In [1]: import numpy as np

In [2]: from numpy import linalg as LA

In [3]: np.set_printoptions(suppress=True, linewidth=140)

In [4]: arr = np.load("data.npy")

In [5]: print(arr)
[[0 0 0 1 0 0 0]
 [0 0 0 0 1 0 0]
 [0 0 0 0 0 1 0]
 [0 0 1 0 0 0 0]
 [1 0 0 0 0 0 0]
 [0 1 0 0 0 0 0]
 [0 0 0 0 0 0 1]]

In [6]: # row-stochastic, so 1 is an eigenvalue

In [7]: other = arr / np.sqrt((arr ** 2).mean(axis=1, keepdims=True))

In [8]: print(LA.matrix_rank(arr - arr.mean(axis=1, keepdims=True)))
6

In [9]: print(other[1].round(3))
[0.    0.    0.    0.    2.646 0.    0.   ]

In [10]: print(LA.matrix_rank(other) == LA.matrix_rank(arr))
True

In [11]: print(np.round(arr - arr.mean(axis=1, keepdims=True), 3))
[[-0.143 -0.143 -0.143  0.857 -0.143 -0.143 -0.143]
 [-0.143 -0.143 -0.143 -0.143  0.857 -0.143 -0.143]
 [-0.143 -0.143 -0.143 -0.143 -0.143  0.857 -0.143]
 [-0.143 -0.143  0.857 -0.143 -0.143 -0.143 -0.143]
 [ 0.857 -0.143 -0.143 -0.143 -0.143 -0.143 -0.143]
 [-0.143  0.857 -0.143 -0.143 -0.143 -0.143 -0.143]
 [-0.143 -0.143 -0.143 -0.143 -0.143 -0.143  0.857]]

In [12]: print(arr[:, 1] @ arr[:, 3])
0

In [13]: print(np.round(LA.pinv(arr), 3))
[[0. 0. 0. 0. 1. 0. 0.]
 [0. 0. 0. 0. 0. 1. 0.]
 [0. 0. 0. 1. 0. 0. 0.]
 [1. 0. 0. 0. 0. 0. 0.]
 [0. 1. 0. 0. 0. 0. 0.]
 [0. 0. 1. 0. 0. 0. 0.]
 [0. 0. 0. 0. 0. 0. 1.]]

In [14]: print(arr @ arr.T)
[[1 0 0 0 0 0 0]
 [0 1 0 0 0 0 0]
 [0 0 1 0 0 0 0]
 [0 0 0 1 0 0 0]
 [0 0 0 0 1 0 0]
 [0 0 0 0 0 1 0]
 [0 0 0 0 0 0 1]]

In [15]: K = np.load("w.npy")

In [16]: print(K)
[[0. 1. 1. 1. 1. 1. 1. 1.]
 [1. 0. 1. 1. 1. 1. 1. 1.]
 [1. 1. 0. 1. 1. 1. 1. 1.]
 [1. 1. 1. 0. 1. 1. 1. 1.]
 [1. 1. 1. 1. 0. 1. 1. 1.]
 [1. 1. 1. 1. 1. 0. 1. 1.]
 [1. 1. 1. 1. 1. 1. 0. 1.]
 [1. 1. 1. 1. 1. 1. 1. 0.]]

In [17]: # symmetric, so the eigenvalues are real

In [18]: rng = np.random.default_rng(764)

In [19]: other = K + rng.integers(-2, 3, (8, 1)) @ rng.integers(-2, 3, (1, 8))

In [20]: print(other)
[[ 0.  1.  0.  3.  3.  1.  2. -1.]
 [ 1.  0. -1.  5.  5.  1.  3. -3.]
 [ 1.  1.  0.  1.  1.  1.  1.  1.]
 [ 1.  1.  0.  2.  3.  1.  2. -1.]
 [ 1.  1.  1.  1.  0.  1.  1.  1.]
 [ 1.  1.  1.  1.  1.  0.  1.  1.]
 [ 1.  1.  2. -1. -1.  1. -1.  3.]
 [ 1.  1.  3. -3. -3.  1. -1.  4.]]

In [21]: print(np.round(LA.svd(other - K, compute_uv=False), 3) + 0)
[12.41  0.    0.    0.    0.    0.    0.    0.  ]

In [22]: print(other - K)
[[ 0.  0. -1.  2.  2.  0.  1. -2.]
 [ 0.  0. -2.  4.  4.  0.  2. -4.]
 [ 0.  0.  0.  0.  0.  0.  0.  0.]
 [ 0.  0. -1.  2.  2.  0.  1. -2.]
 [ 0.  0.  0.  0.  0.  0.  0.  0.]
 [ 0.  0.  0.  0.  0.  0.  0.  0.]
 [ 0.  0.  1. -2. -2.  0. -1.  2.]
 [ 0.  0.  2. -4. -4.  0. -2.  4.]]

In [23]: vec = np.array([2, 1, 0, 2, 1, 0, 0, 2])

In [24]: h1 = np.maximum(other @ vec, 0)

In [25]: print(other * (h1 > 1e-9)[:, None])
[[ 0.  1.  0.  3.  3.  1.  2. -1.]
 [ 1.  0. -1.  5.  5.  1.  3. -3.]
 [ 1.  1.  0.  1.  1.  1.  1.  1.]
 [ 1.  1.  0.  2.  3.  1.  2. -1.]
 [ 1.  1.  1.  1.  0.  1.  1.  1.]
 [ 1.  1.  1.  1.  1.  0.  1.  1.]
 [ 1.  1.  2. -1. -1.  1. -1.  3.]
 [ 1.  1.  3. -3. -3.  1. -1.  4.]]

In [26]: print(np.round(np.tanh(other @ vec), 3))
[1.    1.    1.    1.    1.    1.    1.    0.964]

In [27]: print(np.maximum(other @ vec, 0) - np.maximum(-other @ vec, 0))
[ 8. 11.  8.  8.  7.  8.  6.  2.]

In [28]: print(other.T @ h1)
[ 50.  47.  22. 106. 107.  50.  80.   0.]

In [29]: print(arr @ np.ones(7))
[1. 1. 1. 1. 1. 1. 1.]

In [30]: print(arr.sum(axis=1))
[1 1 1 1 1 1 1]

In [31]: p = np.eye(7)[0]

In [32]: for _ in range(3):
    ...:     p = p @ arr
    ...:     print(p.round(3))
    ...: 
[0. 0. 0. 1. 0. 0. 0.]
[0. 0. 1. 0. 0. 0. 0.]
[0. 0. 0. 0. 0. 1. 0.]

In [33]: print(K @ np.ones(8))
[7. 7. 7. 7. 7. 7. 7. 7.]

In [34]: print((K @ K)[0])
[7. 6. 6. 6. 6. 6. 6. 6.]

In [35]: print(np.sort(np.abs(np.fft.fft(K[0]))), np.round(np.sort(LA.svd(K, compute_uv=False)), 3))
[1. 1. 1. 1. 1. 1. 1. 7.] [1. 1. 1. 1. 1. 1. 1. 7.]

In [36]: feats = np.array([[17, 12, 7, 15, 10, 13, 15, 11],
    ...:     [12, 17, 11, 13, 13, 12, 14, 13],
    ...:     [7, 11, 13, 5, 7, 5, 9, 8],
    ...:     [15, 13, 5, 20, 13, 14, 15, 12],
    ...:     [10, 13, 7, 13, 18, 11, 17, 18],
    ...:     [13, 12, 5, 14, 11, 15, 14, 11],
    ...:     [15, 14, 9, 15, 17, 14, 24, 17],
    ...:     [11, 13, 8, 12, 18, 11, 17, 20]])

In [37]: # symmetric

In [38]: evals, vecs = LA.eigh(feats)

In [39]: print(np.round(vecs.T @ vecs, 3) + 0)
[[1. 0. 0. 0. 0. 0. 0. 0.]
 [0. 1. 0. 0. 0. 0. 0. 0.]
 [0. 0. 1. 0. 0. 0. 0. 0.]
 [0. 0. 0. 1. 0. 0. 0. 0.]
 [0. 0. 0. 0. 1. 0. 0. 0.]
 [0. 0. 0. 0. 0. 1. 0. 0.]
 [0. 0. 0. 0. 0. 0. 1. 0.]
 [0. 0. 0. 0. 0. 0. 0. 1.]]

In [40]: print(round(evals.sum(), 3), np.trace(feats))
144.0 144

In [41]: print(np.round(vecs.T @ feats @ vecs, 3) + 0)
[[  0.35    0.      0.      0.      0.      0.      0.      0.   ]
 [  0.      1.209   0.      0.      0.      0.      0.      0.   ]
 [  0.      0.      3.063   0.      0.      0.      0.      0.   ]
 [  0.      0.      0.      3.296   0.      0.      0.      0.   ]
 [  0.      0.      0.      0.      6.049   0.      0.      0.   ]
 [  0.      0.      0.      0.      0.     11.38    0.      0.   ]
 [  0.      0.      0.      0.      0.      0.     14.145   0.   ]
 [  0.      0.      0.      0.      0.      0.      0.    104.508]]

In [42]: print(np.abs(vecs[:, -1]).round(6).argmax())
6

In [43]: print(np.round(LA.eigvalsh(feats @ feats), 3))
[    0.123     1.461     9.383    10.864    36.586   129.498   200.078 10922.007]

In [44]: data = np.load("layer17.npy")

In [45]: print(data)
[[-1.3 -0.9 -0.3  0.6]
 [-0.3 -1.6 -0.4 -1.4]
 [ 0.   0.6  0.3  0.3]
 [ 0.1 -0.1  0.9  0.5]
 [-1.3 -1.5  1.1  0.9]
 [-0.6  0.5 -1.5  1.3]
 [ 0.5  0.3  0.1  2. ]
 [ 1.1 -0.2 -0.9 -0.2]
 [ 1.  -0.3  0.9  0.4]
 [-0.8 -0.6 -0.6 -1. ]]

In [46]: vec = np.array([-2, -2, -1, 1])

In [47]: target = data @ vec

In [48]: c, lr = np.zeros(4), 1 / LA.norm(data, 2) ** 2

In [49]: for i in range(30):
    ...:     c -= lr * data.T @ (data @ c - target)
    ...:     if i % 10 == 0: print(i, round(LA.norm(data @ c - target), 3))
    ...: 
0 2.547
10 0.1
20 0.01

In [50]: print(c.round(3))
[-2.    -1.999 -1.     1.   ]

In [51]: Xs = (data - data.mean(axis=0)) / data.std(axis=0)

In [52]: print(np.round(Xs.std(axis=0), 3))
[1. 1. 1. 1.]

In [53]: print(np.argwhere(np.abs(Xs) > 2))
[]

In [54]: c = LA.lstsq(np.delete(Xs, 1, axis=1), Xs[:, 1])[0]

In [55]: print(np.abs(c).argmax())
2

In [56]: proj = data @ LA.solve(data.T @ data, data.T)

In [57]: print(np.round(LA.eigvalsh(proj), 3) + 0)
[0. 0. 0. 0. 0. 0. 1. 1. 1. 1.]

In [58]: print(np.round(np.diag(proj), 3))
[0.335 0.544 0.105 0.134 0.643 0.621 0.487 0.538 0.37  0.223]

In [59]: print(round(float(np.trace(proj)), 3))
4.0

In [60]: print(LA.matrix_rank(np.eye(10) - proj))
6

In [61]: idx = data[:, 3] > np.median(data[:, 3])

In [62]: u = data[idx].mean(axis=0) - data[~idx].mean(axis=0)

In [63]: print(((data - data.mean(axis=0)) @ u > 0).astype(int))
[1 0 0 1 1 1 1 0 0 0]

In [64]: print((((data - data.mean(axis=0)) @ u > 0) == idx).mean())
1.0

In [65]: vec = np.array([0, -3, -1, 0, 0, 1, 3, 0])

In [66]: h1 = np.maximum(K @ vec, 0)

In [67]: print(np.round(np.tanh(K @ vec), 3))
[ 0.     0.995  0.762  0.     0.    -0.762 -0.995  0.   ]

In [68]: print(h1)
[0. 3. 1. 0. 0. 0. 0. 0.]

In [69]: print(np.flatnonzero(h1 > 1e-9))
[1 2]

In [70]: print(K.T @ h1)
[4. 1. 3. 4. 4. 4. 4. 4.]

In [71]: M = np.loadtxt("x.csv", delimiter=",")

In [72]: print(M)
[[-4.  2. -2. -1.]
 [ 2. -4.  1. -1.]
 [-2.  1.  0.  0.]
 [-1. -1.  0. -4.]]

In [73]: print(np.all(LA.eigvalsh(M) > 0))
False

In [74]: vec = np.array([7, -9, -1, -1])

In [75]: target = M @ vec

In [76]: c, lr = np.zeros(4), 1 / LA.norm(M, 2) ** 2

In [77]: for i in range(40):
    ...:     c -= lr * M.T @ (M @ c - target)
    ...:     if i % 10 == 0: print(i, round(LA.norm(M @ c - target), 3))
    ...: 
0 7.093
10 3.361
20 2.621
30 2.108

In [78]: print(round(LA.cond(M), 3))
7.773

In [79]: W = np.array([[0, 0], [2, 1], [0, 0], [1, 0]])

In [80]: c = np.array([0, 2])

In [81]: H = np.maximum(M @ W + c, 0)

In [82]: print(LA.matrix_rank(H))
2

In [83]: print((H > 0).astype(int))
[[1 1]
 [0 0]
 [1 1]
 [0 1]]

In [84]: W2 = np.array([[-3, -1], [1, 0]])

In [85]: print(H @ W2)
[[-5. -3.]
 [ 0.  0.]
 [-3. -2.]
 [ 1.  0.]]

In [86]: other = M / np.sqrt((M ** 2).mean(axis=1, keepdims=True))

In [87]: print(np.round(LA.norm(other, axis=1), 3))
[2. 2. 2. 2.]

In [88]: print(LA.matrix_rank(M - M.mean(axis=1, keepdims=True)))
3

In [89]: print(M - M.mean(axis=1, keepdims=True))
[[-2.75  3.25 -0.75  0.25]
 [ 2.5  -3.5   1.5  -0.5 ]
 [-1.75  1.25  0.25  0.25]
 [ 0.5   0.5   1.5  -2.5 ]]

In [90]: other = np.array([[2, 1, 0], [0, 0, 1], [2, 0, 1], [0, 0, 0]])

In [91]: print(other.T @ M.T)
[[-12.   6.  -4.  -2.]
 [ -4.   2.  -2.  -1.]
 [  0.  -3.   1.  -1.]]

In [92]: print(LA.matrix_rank(np.vstack([M, other.T])))
4

In [93]: print(np.einsum("ik,kj->ij", M, other))
[[-12.  -4.   0.]
 [  6.   2.  -3.]
 [ -4.  -2.   1.]
 [ -2.  -1.  -1.]]

In [94]: print(np.einsum("ij,ij->i", M, M))
[25. 22.  5. 18.]

In [95]: print(np.vstack([M, other.T]).shape)
(7, 4)

In [96]: m1 = np.loadtxt("arr.csv", delimiter=",")

In [97]: print(m1.round(3))
[[-5.801  5.297  8.546  0.662 15.485]
 [-1.579  2.658  4.197  0.942  7.902]
 [-1.535  2.596  4.109  0.919  7.748]
 [-1.108  1.739  2.945  0.499  5.689]
 [-1.     1.035  2.044  0.026  4.079]
 [-1.001  0.929  1.911 -0.054  3.839]
 [-1.005  0.834  1.794 -0.127  3.628]
 [-1.009  0.782  1.729 -0.168  3.51 ]
 [-1.181 -0.06   0.684 -0.877  1.589]
 [-1.227 -0.229  0.462 -1.019  1.166]
 [-1.243 -0.303  0.359 -1.076  0.965]
 [-1.208 -0.469  0.066 -1.149  0.371]
 [-0.927 -0.429 -0.075 -0.917  0.022]
 [-0.722 -0.346 -0.083 -0.719 -0.036]
 [ 0.827  0.419  0.157  0.825  0.184]
 [ 2.968  1.502  0.626  2.935  0.831]
 [ 3.838  1.936  0.822  3.782  1.115]
 [ 5.416  2.712  1.176  5.304  1.639]
 [ 6.699  3.334  1.46   6.532  2.066]
 [ 9.462  4.649  2.059  9.149  2.98 ]
 [11.169  5.447  2.421 10.752  3.536]
 [12.709  6.158  2.741 12.19   4.032]
 [21.237  9.989  4.431 20.046  6.678]
 [27.864 12.869  5.664 26.059  8.629]
 [49.42  21.857  9.344 45.277 14.503]
 [54.765 24.021 10.197 49.985 15.872]]

In [98]: C2 = np.cov(m1, rowvar=False)

In [99]: print(np.round(np.corrcoef(m1.T), 3))
[[1.    0.969 0.723 0.996 0.631]
 [0.969 1.    0.87  0.987 0.8  ]
 [0.723 0.87  1.    0.779 0.991]
 [0.996 0.987 0.779 1.    0.694]
 [0.631 0.8   0.991 0.694 1.   ]]

In [100]: print(np.round(LA.eigvalsh(C2)[::-1], 3) + 0)
[476.321  17.354   0.114   0.      0.   ]

In [101]: print(np.round(m1.std(axis=0), 3))
[15.021  6.283  2.835 13.437  4.593]

In [102]: F = np.loadtxt("test14.csv", delimiter=",")

In [103]: print(F)
[[-1.  2.  0.  0.  0.  0.  0.  0.  0.]
 [ 2.  1.  2.  0.  0.  0.  0.  0.  0.]
 [ 0.  2. -2.  2.  0.  0.  0.  0.  0.]
 [ 0.  0.  2.  2.  2.  0.  0.  0.  0.]
 [ 0.  0.  0.  2.  2.  2.  0.  0.  0.]
 [ 0.  0.  0.  0.  2.  2.  2.  0.  0.]
 [ 0.  0.  0.  0.  0.  2.  1.  2.  0.]
 [ 0.  0.  0.  0.  0.  0.  2. -1.  2.]
 [ 0.  0.  0.  0.  0.  0.  0.  2. -2.]]

In [104]: evals, vecs = LA.eigh(F)

In [105]: vec = np.array([2, -9, -8, 6, 4, -9, -8, -1, 7])

In [106]: print(vec @ F @ vec)
448.0

In [107]: print(round(float(vec @ F @ vec / (vec @ vec)), 3), round(evals[0], 3), round(float(evals[-1]), 3))
1.131 -3.983 5.312

In [108]: print(np.abs(F).sum(axis=1).max(), round(np.abs(evals).max(), 3))
6.0 5.312

In [109]: print(np.round(np.sort(np.abs(LA.eigvals(F))), 3))
[0.108 1.396 1.515 1.849 2.729 3.684 3.902 3.983 5.312]

In [110]: print(np.round(LA.matrix_power(F, 2), 3))
[[ 5.  0.  4.  0.  0.  0.  0.  0.  0.]
 [ 0.  9. -2.  4.  0.  0.  0.  0.  0.]
 [ 4. -2. 12.  0.  4.  0.  0.  0.  0.]
 [ 0.  4.  0. 12.  8.  4.  0.  0.  0.]
 [ 0.  0.  4.  8. 12.  8.  4.  0.  0.]
 [ 0.  0.  0.  4.  8. 12.  6.  4.  0.]
 [ 0.  0.  0.  0.  4.  6.  9.  0.  4.]
 [ 0.  0.  0.  0.  0.  4.  0.  9. -6.]
 [ 0.  0.  0.  0.  0.  0.  4. -6.  8.]]

In [111]: print(np.trace(F))
2.0

In [112]: print(np.allclose(F @ F.T, F.T @ F))
True

In [113]: u = np.array([1, 3])

In [114]: print(np.array([np.convolve(row, u, "same") for row in F]))
[[-1. -1.  6.  0.  0.  0.  0.  0.  0.]
 [ 2.  7.  5.  6.  0.  0.  0.  0.  0.]
 [ 0.  2.  4. -4.  6.  0.  0.  0.  0.]
 [ 0.  0.  2.  8.  8.  6.  0.  0.  0.]
 [ 0.  0.  0.  2.  8.  8.  6.  0.  0.]
 [ 0.  0.  0.  0.  2.  8.  8.  6.  0.]
 [ 0.  0.  0.  0.  0.  2.  7.  5.  6.]
 [ 0.  0.  0.  0.  0.  0.  2.  5. -1.]
 [ 0.  0.  0.  0.  0.  0.  0.  2.  4.]]

In [115]: print(np.convolve(F[8], u))
[ 0.  0.  0.  0.  0.  0.  0.  2.  4. -6.]

In [116]: print(np.correlate(F[8], F[6], "full"))
[ 0.  0.  0.  0.  0.  0.  0.  0.  4. -2.  2. -4.  0.  0.  0.  0.  0.]

In [117]: print(np.polyval(u, F[8]))
[3. 3. 3. 3. 3. 3. 3. 5. 1.]
